$ python -q
>>> import numpy as np
>>> import numpy.linalg as la
>>> np.set_printoptions(suppress=True, linewidth=140)
>>> rnd = lambda a: np.round(a, 4) + 0
>>> J, _ = la.qr(np.array([[1.1, 0.6, 1.0, 0.0, -0.3],
...     [-1.7, 0.4, 0.9, -0.7, -0.3],
...     [0.9, 0.1, 1.4, -0.4, 1.9],
...     [-0.3, 2.0, -0.4, 0.5, -1.2],
...     [-0.6, 0.7, 0.0, 1.3, -0.4]]))
>>> print(rnd(J))
[[-0.4751 -0.3609 -0.3778  0.0511 -0.7062]
 [ 0.7343 -0.0448 -0.6182 -0.2281 -0.1569]
 [-0.3887 -0.1178 -0.6305  0.0258  0.6609]
 [ 0.1296 -0.8839  0.2774 -0.2951  0.1948]
 [ 0.2592 -0.2695 -0.0254  0.9261  0.0439]]
>>> # orthonormal columns
>>> print(rnd(la.pinv(J)))
[[-0.4751  0.7343 -0.3887  0.1296  0.2592]
 [-0.3609 -0.0448 -0.1178 -0.8839 -0.2695]
 [-0.3778 -0.6182 -0.6305  0.2774 -0.0254]
 [ 0.0511 -0.2281  0.0258 -0.2951  0.9261]
 [-0.7062 -0.1569  0.6609  0.1948  0.0439]]
>>> print(rnd(J[:, 3] @ J[:, 4]))
0.0
>>> A2 = J / np.sqrt((J ** 2).mean(axis=1, keepdims=True))
>>> print(rnd(la.norm(A2, axis=1)))
[2.2361 2.2361 2.2361 2.2361 2.2361]
>>> print(la.matrix_rank(A2) == la.matrix_rank(J))
True
>>> print(la.matrix_rank(J - J.mean(axis=1, keepdims=True)))
4
>>> print(rnd(A2[1]))
[ 1.6419 -0.1002 -1.3824 -0.51   -0.3509]
>>> r0 = np.array([-3, 9, 0, 5, -8])
>>> A2 = J + np.outer(r0, np.eye(5)[4])
>>> print(rnd(A2))
[[-0.4751 -0.3609 -0.3778  0.0511 -3.7062]
 [ 0.7343 -0.0448 -0.6182 -0.2281  8.8431]
 [-0.3887 -0.1178 -0.6305  0.0258  0.6609]
 [ 0.1296 -0.8839  0.2774 -0.2951  5.1948]
 [ 0.2592 -0.2695 -0.0254  0.9261 -7.9561]]
>>> M = np.array([[-8, 0, 6], [-3, 1, 8], [2, -3, 5]])
>>> P = np.triu(np.array([[-1, 0, 0], [0, 1, -1], [1, 2, -1]]), 1) + np.eye(3)
>>> A2 = P @ M @ la.inv(P)
>>> print(P @ M - M @ P)
[[ 0.  0.  0.]
 [-2.  3. -4.]
 [ 0.  0. -3.]]
>>> def softmax(z):
...     e = np.exp(z - z.max(axis=-1, keepdims=True))
...     return e / e.sum(axis=-1, keepdims=True)
... 
>>> print(rnd(softmax(M).sum(axis=1)))
[1. 1. 1.]
>>> print(rnd(softmax(M[1])))
[0.     0.0009 0.9991]
>>> print(rnd(softmax(10 * M[1])))
[0. 0. 1.]
>>> scores = M @ M.T / np.sqrt(3)
>>> print(rnd(softmax(scores + np.triu(np.full(scores.shape, -np.inf), 1))))
[[1.     0.     0.    ]
 [0.2396 0.7604 0.    ]
 [0.     0.0173 0.9827]]
>>> print(rnd(softmax(scores)[1] @ M))
[-4.1982  0.7604  7.5207]
>>> A2 = np.array([[5, 3], [-3, 2], [-3, -4]])
>>> print(A2.T @ M.T)
[[-58 -42   4]
 [-48 -39 -20]]
>>> print(M @ A2)
[[-58 -48]
 [-42 -39]
 [  4 -20]]
>>> t = np.radians(45)
>>> Rm = np.eye(3)
>>> Rm[1, 1] = Rm[0, 0] = np.cos(t)
>>> Rm[1, 0], Rm[0, 1] = -np.sin(t), np.sin(t)
>>> print(rnd(Rm))
[[ 0.7071  0.7071  0.    ]
 [-0.7071  0.7071  0.    ]
 [ 0.      0.      1.    ]]
>>> A2 = M @ Rm.T
>>> print(np.allclose(la.norm(M, axis=1), la.norm(A2, axis=1)))
True
>>> print(rnd(np.abs(A2 - M).max(axis=0)))
[2.7071 5.6569 0.    ]
>>> print(np.allclose(M @ M.T, A2 @ A2.T))
True
>>> print(rnd(Rm @ Rm.T))
[[1. 0. 0.]
 [0. 1. 0.]
 [0. 0. 1.]]
>>> data = np.load("arr.npy")
>>> print(data)
[[  2   0  -3  -2  -1   2]
 [  0 -23  -3   3  -3   1]
 [ -3  -1  -7  -2   2  -2]
 [  0   3   1  27   3  -1]
 [ -2  -1  -2   3  20  -3]
 [  1  -2   3  -1   0   2]]
>>> A2 = data ** -1
Traceback (most recent call last):
  File "<python-input-43>", line 1, in <module>
    A2 = data ** -1
         ~~~~~^^~~~
ValueError: Integers to negative integer powers are not allowed.
>>> A2 = la.inv(data)
>>> print(np.allclose(A2, data.T))
False
>>> print(rnd(data @ A2))
[[1. 0. 0. 0. 0. 0.]
 [0. 1. 0. 0. 0. 0.]
 [0. 0. 1. 0. 0. 0.]
 [0. 0. 0. 1. 0. 0.]
 [0. 0. 0. 0. 1. 0.]
 [0. 0. 0. 0. 0. 1.]]
>>> print(rnd(la.slogdet(data)[0]))
1.0
>>> print(rnd(la.det(data) * A2))
[[  85800.   21892. -148816.  -17924.   25144. -216808.]
 [   5994.  -15646.    8632.    3464.   -3430.    7048.]
 [ -43830.   -1346.  -22720.   -4076.     490.   20480.]
 [   1074.    1178.    4240.   13736.   -2254.    6064.]
 [   8742.   -2502.     528.    -276.   17598.   19296.]
 [  29376.  -23984.  119240.   25408.  -17864.  263240.]]
>>> print((np.abs(A2) > 1e-9).astype(int))
[[1 1 1 1 1 1]
 [1 1 1 1 1 1]
 [1 1 1 1 1 1]
 [1 1 1 1 1 1]
 [1 1 1 1 1 1]
 [1 1 1 1 1 1]]
>>> X = np.loadtxt("data.csv", delimiter=",")
>>> print(X)
[[ 30.0157 -29.9847  -6.0433  18.0203 -17.9458  24.0562  18.0137  29.9666  -5.9738]
 [ 35.0802 -35.0103  -6.9884  20.9511 -20.9713  28.0655  21.0483  34.9887  -6.9839]
 [  4.9992  -5.0056  -1.0082   2.9633  -2.9734   4.0562   3.0267   4.989   -0.921 ]
 [ 14.9746 -15.0026  -3.1008   9.0641  -9.0263  11.953    9.0532  15.0762  -2.9301]
 [-15.0075  14.9196   2.9908  -8.9783   8.9488 -12.0088  -8.8995 -15.0454   3.0561]]
>>> A2 = X / np.sqrt((X ** 2).mean(axis=1, keepdims=True))
>>> print(rnd(la.norm(A2, axis=1)))
[3. 3. 3. 3. 3.]
>>> U, s, Vt = la.svd(X)
>>> print(np.argmax(s[:-1] / (s[1:] + 1e-6)) + 1)
1
>>> A2 = U[:, :1] @ np.diag(s[:1]) @ Vt[:1]
>>> print(rnd(la.norm(X - A2) / la.norm(X)))
0.0024
>>> G = X.T @ X
>>> print((X @ X.T).shape)
(5, 5)
>>> print(rnd(np.diag(G)))
[2606.0184 2597.5318  104.9355  935.2287  932.2434 1669.9113  937.8468 2600.7522  103.2346]
>>> print(np.allclose(G, G.T))
True
